$ python3 -q
>>> import numpy as np
>>> np.set_printoptions(suppress=True, linewidth=120)
>>> rnd = lambda a: np.round(a, 2) + 0
>>> data = np.minimum.outer(np.arange(1, 7), np.arange(1, 7)) * 2
>>> print(data)
[[ 2  2  2  2  2  2]
 [ 2  4  4  4  4  4]
 [ 2  4  6  6  6  6]
 [ 2  4  6  8  8  8]
 [ 2  4  6  8 10 10]
 [ 2  4  6  8 10 12]]
>>> print(rnd(np.sort(np.abs(np.linalg.eigvals(data)))))
[ 0.53  0.64  0.89  1.55  3.98 34.41]
>>> print(data @ data)
[[ 24  44  60  72  80  84]
 [ 44  84 116 140 156 164]
 [ 60 116 164 200 224 236]
 [ 72 140 200 248 280 296]
 [ 80 156 224 280 320 340]
 [ 84 164 236 296 340 364]]
>>> print(np.allclose(data, data.T))
True
>>> print(np.trace(data))
42
>>> print(np.linalg.matrix_power(data, 3))
[[  728  1408  2000  2472  2800  2968]
 [ 1408  2728  3880  4800  5440  5768]
 [ 2000  3880  5528  6848  7768  8240]
 [ 2472  4800  6848  8496  9648 10240]
 [ 2800  5440  7768  9648 10968 11648]
 [ 2968  5768  8240 10240 11648 12376]]
>>> q, V = np.linalg.qr(data[:, :4])[0], np.linalg.qr(data[:, 4:])[0]
>>> sigma = np.linalg.svd(q.T @ V, compute_uv=False)
>>> print(rnd(np.degrees(np.arccos(sigma.clip(0, 1)))))
[ 4.67 73.01]
>>> print((sigma > 0.9).sum())
1
>>> rng = np.random.default_rng(9424)
>>> labels = rng.permutation(6)
>>> print(labels)
[3 1 0 4 2 5]
>>> A2 = data[labels][:, labels]
>>> print(np.allclose(A2, data))
False
>>> print(np.trace(A2))
42
>>> print(A2)
[[ 8  4  2  8  6  8]
 [ 4  4  2  4  4  4]
 [ 2  2  2  2  2  2]
 [ 8  4  2 10  6 10]
 [ 6  4  2  6  6  6]
 [ 8  4  2 10  6 12]]
>>> A2 = data + rng.integers(-2, 3, (6, 1)) @ rng.integers(-2, 3, (1, 6))
>>> print(A2)
[[ 2  4  0  0  3  4]
 [ 2  6  2  2  5  6]
 [ 2  0 10 10  4  2]
 [ 2  0 10 12  6  4]
 [ 2  4  6  8 10 10]
 [ 2  2  8 10  9 10]]
>>> print(A2 - data)
[[ 0  2 -2 -2  1  2]
 [ 0  2 -2 -2  1  2]
 [ 0 -4  4  4 -2 -4]
 [ 0 -4  4  4 -2 -4]
 [ 0  0  0  0  0  0]
 [ 0 -2  2  2 -1 -2]]
>>> print(np.linalg.matrix_rank(A2 - data, tol=1e-8))
1
>>> print(rnd(np.linalg.svd(A2 - data, compute_uv=False)))
[13.67  0.    0.    0.    0.    0.  ]
>>> w, V = np.linalg.eigh(data)
>>> print(rnd(np.linalg.eigvalsh(data + 3 * np.eye(6))))
[ 3.53  3.64  3.89  4.55  6.98 37.41]
>>> print(np.unique(w.round(6) + 0, return_counts=True)[1])
[1 1 1 1 1 1]
>>> print(rnd(V @ np.diag(w) @ V.T))
[[ 2.  2.  2.  2.  2.  2.]
 [ 2.  4.  4.  4.  4.  4.]
 [ 2.  4.  6.  6.  6.  6.]
 [ 2.  4.  6.  8.  8.  8.]
 [ 2.  4.  6.  8. 10. 10.]
 [ 2.  4.  6.  8. 10. 12.]]
>>> print(rnd(np.linalg.svd(data, compute_uv=False)))
[34.41  3.98  1.55  0.89  0.64  0.53]
>>> print(rnd(np.abs(V[:, -1])))
[0.13 0.26 0.37 0.46 0.52 0.55]
>>> print((w > 1e-8).sum(), (w < -1e-8).sum())
6 0
>>> print(rnd(np.linalg.eigvalsh(data @ data)))
[   0.28    0.41    0.8     2.4    15.81 1184.3 ]
>>> A = np.load("block12.npy")
>>> print(A)
[[1.   0.   0.  ]
 [0.   1.39 0.49]
 [0.   0.49 1.61]]
>>> A2 = np.array([[4, 6], [8, -8]])
>>> Z = np.kron(A2, A)
>>> print(np.linalg.matrix_rank(Z))
6
>>> print(Z)
[[  4.     0.     0.     6.     0.     0.  ]
 [  0.     5.56   1.96   0.     8.34   2.94]
 [  0.     1.96   6.44   0.     2.94   9.66]
 [  8.     0.     0.    -8.    -0.    -0.  ]
 [  0.    11.12   3.92  -0.   -11.12  -3.92]
 [  0.     3.92  12.88  -0.    -3.92 -12.88]]
>>> print(rnd(np.linalg.norm(Z, 2)), rnd(np.linalg.norm(A2, 2) * np.linalg.norm(A, 2)))
22.94 22.94
>>> print(Z.shape)
(6, 6)
>>> labels = rng.permutation(3)
>>> print(labels)
[1 2 0]
>>> A2 = A[labels][:, labels]
>>> print(np.diag(A2))
[1.39 1.61 1.  ]
>>> print(np.trace(A2))
4.0
>>> print(rnd(np.linalg.det(A2)), rnd(np.linalg.det(A[labels])))
2.0 2.0
>>> def softmax(z):
...     e = np.exp(z - z.max(axis=-1, keepdims=True))
...     return e / e.sum(axis=-1, keepdims=True)
... 
>>> print(rnd(softmax(10 * data[5])))
[0. 0. 0. 0. 0. 1.]
>>> S = data @ data.T / np.sqrt(6)
>>> print(softmax(S).round(6).argmax(axis=1))
[5 5 5 5 5 5]
>>> print(rnd(softmax(S)))
[[0.   0.   0.   0.01 0.16 0.83]
 [0.   0.   0.   0.   0.04 0.96]
 [0.   0.   0.   0.   0.01 0.99]
 [0.   0.   0.   0.   0.   1.  ]
 [0.   0.   0.   0.   0.   1.  ]
 [0.   0.   0.   0.   0.   1.  ]]
>>> print(rnd(softmax(S)[5] @ data))
[ 2.  4.  6.  8. 10. 12.]
>>> labels = rng.integers(0, 2, 3)
>>> W0 = np.triu((labels[:, None] == labels) & (rng.random((3, 3)) < 0.8), 1).astype(int)
>>> W0 += W0.T
>>> print(W0)
[[0 0 0]
 [0 0 1]
 [0 1 0]]
>>> print(np.linalg.matrix_rank(W0, rtol=0.1))
2
>>> print(rnd(np.linalg.norm(W0, 2) / np.linalg.norm(W0)))
0.71
>>> print(np.linalg.cond(W0) > 100)
True
>>> print(np.argsort(-np.linalg.norm(W0, axis=0).round(6), kind="stable")[:3])
[1 2 0]
>>> labels = rng.permutation(6)
>>> A2 = data[:, labels] * rng.choice([-1, 1], 6)
>>> print(A2)
[[ -2  -2  -2   2  -2  -2]
 [ -4  -4  -4   4  -2  -4]
 [ -6  -6  -4   6  -2  -6]
 [ -8  -8  -4   6  -2  -8]
 [-10 -10  -4   6  -2  -8]
 [-10 -12  -4   6  -2  -8]]
>>> Uu, _, VT = np.linalg.svd(data.T @ A2)
>>> print(labels)
[4 5 1 2 0 3]
>>> print(rnd(np.linalg.lstsq(data, A2)[0]))
[[ 0.  0.  0.  0. -1.  0.]
 [ 0.  0. -1.  0.  0.  0.]
 [ 0.  0.  0.  1.  0.  0.]
 [ 0.  0.  0.  0.  0. -1.]
 [-1.  0.  0.  0.  0.  0.]
 [ 0. -1.  0.  0.  0.  0.]]
>>> print(rnd(Uu @ VT))
[[ 0.  0.  0.  0. -1.  0.]
 [ 0.  0. -1.  0.  0.  0.]
 [ 0.  0.  0.  1.  0.  0.]
 [ 0.  0.  0.  0.  0. -1.]
 [-1.  0.  0.  0.  0.  0.]
 [ 0. -1.  0.  0.  0.  0.]]
>>> print(W0.sum(axis=1))
[0 1 1]
>>> print(rnd(np.linalg.svd(W0, compute_uv=False)))
[1. 1. 0.]
>>> print(np.unravel_index(np.abs(W0).argmax(), W0.shape))
(np.int64(1), np.int64(2))
>>> print(np.linalg.matrix_rank(W0))
2
>>> print(W0 - W0[0])
[[0 0 0]
 [0 0 1]
 [0 1 0]]
>>> print(np.count_nonzero(W0))
2
>>> print(rnd(np.linalg.norm(W0)))
1.41
>>> E = np.array([[-2, 4, -2], [4, -2, -3], [3, 0, -1]]) * (rng.random((3, 3)) < 0.3)
>>> print(E)
[[-2  0 -2]
 [ 0  0 -3]
 [ 0  0 -1]]
>>> w, V = np.linalg.eigh(A)
>>> print(rnd(np.linalg.eigvalsh(A @ A)))
[1.   1.   4.01]
>>> print(np.unique(w.round(6) + 0, return_counts=True)[1])
[1 1 1]
>>> print(np.abs(V[:, -1]).round(6).argmax())
2
>>> print(w.sum(), np.trace(A))
4.0 4.0
>>> print(rnd(V.T @ A @ V))
[[1. 0. 0.]
 [0. 1. 0.]
 [0. 0. 2.]]
>>> print(rnd(np.linalg.eigvalsh(A + -1 * np.eye(3))))
[0. 0. 1.]
>>> Uu, sigma, VT = np.linalg.svd(E)
>>> V = VT[:(sigma > 1e-8).sum()]
>>> x = E[0] + -1 * E[2] + rng.integers(2) * np.eye(3)[0]
>>> print(x)
[-1.  0. -1.]
>>> print(rnd(np.diag(V.T @ V)))
[1. 0. 1.]
>>> print(rnd(V.T @ V))
[[1. 0. 0.]
 [0. 0. 0.]
 [0. 0. 1.]]
>>> hat = np.triu(np.array([[1, 3, 1], [-3, 0, 1], [0, -2, 2]]), 1) + np.eye(3)
>>> A2 = hat @ E @ np.linalg.inv(hat)
>>> print(np.linalg.matrix_rank(A2))
2
>>> print(hat @ E - E @ hat)
[[ 0.  6. -8.]
 [ 0.  0. -1.]
 [ 0.  0.  0.]]
>>> print(rnd(np.linalg.det(A2)))
0.0
>>> A2 = np.array([[2, 2], [1, 2]])
>>> Z = np.kron(A2, E)
>>> print(Z.shape)
(6, 6)
>>> Uu, sigma, VT = np.linalg.svd(E)
>>> print(np.argmax(sigma[:-1] / (sigma[1:] + 1e-6)) + 1)
2
>>> A2 = Uu[:, :2] @ np.diag(sigma[:2]) @ VT[:2]
>>> print(rnd(A2))
[[-2.  0. -2.]
 [ 0.  0. -3.]
 [ 0.  0. -1.]]
>>> print(rnd(np.linalg.norm(E - A2) / np.linalg.norm(E)))
0.0
>>> print(rnd(np.abs(E - A2).max()))
0.0
>>> F = np.load("out7.npy")
>>> print(F)
[[ 0.3 -0.8  0.5  0.7  0.6 -0.7  1.8 -1.2 -1.6 -0.3 -0.5]
 [-0.7 -1.3 -0.6  0.1 -0.1 -0.7  0.1 -0.9  0.9 -2.   0.6]
 [ 0.4  2.1  0.6  1.2  1.5  0.  -1.4  0.4  0.4  0.4  0.1]
 [ 1.2  1.5 -0.3 -0.2  1.   0.8  0.5  0.5  0.   1.   1.2]
 [-0.4  0.3 -0.6 -1.3  2.1 -0.4  0.6 -1.2 -0.8 -1.  -0.3]
 [ 0.6 -0.1 -0.4  0.2 -0.4  1.3  2.1 -1.4 -1.3  1.  -0.3]
 [-0.5 -0.9 -0.3  0.8 -1.   0.5 -0.6  0.2  1.3  0.1 -0.1]]
>>> A2 = F + rng.integers(-2, 3, (7, 6)) @ rng.integers(-2, 3, (6, 11))
>>> print(rnd(A2))
[[ 3.3  1.2 -3.5  8.7 -7.4  9.3 -0.2 -1.2 -0.6 -0.3 -3.5]
 [-4.7  3.7 -4.6  6.1 -1.1  3.3  5.1  1.1 -3.1 -8.  -2.4]
 [-5.6  3.1 -0.4  5.2  2.5  9.  -5.4  8.4 -1.6  2.4 -5.9]
 [ 0.2  6.5 -5.3  2.8  8.   0.8  8.5 -3.5 -2.   0.   0.2]
 [-0.4 -1.7 -0.6 -2.3  8.1  3.6 -4.4  0.8  1.2  8.  -2.3]
 [-0.4 -1.1  1.6  0.2 -0.4  6.3 -0.9 -3.4  2.7  6.  -6.3]
 [ 6.5  1.1 -0.3  0.8 -8.  -0.5  3.4 -3.8  1.3 -2.9 10.9]]
>>> print(rnd(np.linalg.svd(A2 - F, compute_uv=False)))
[24.47 20.52 16.76 11.    7.31  3.45  0.  ]
>>> print(np.linalg.matrix_rank(A2 - F, tol=1e-8))
6
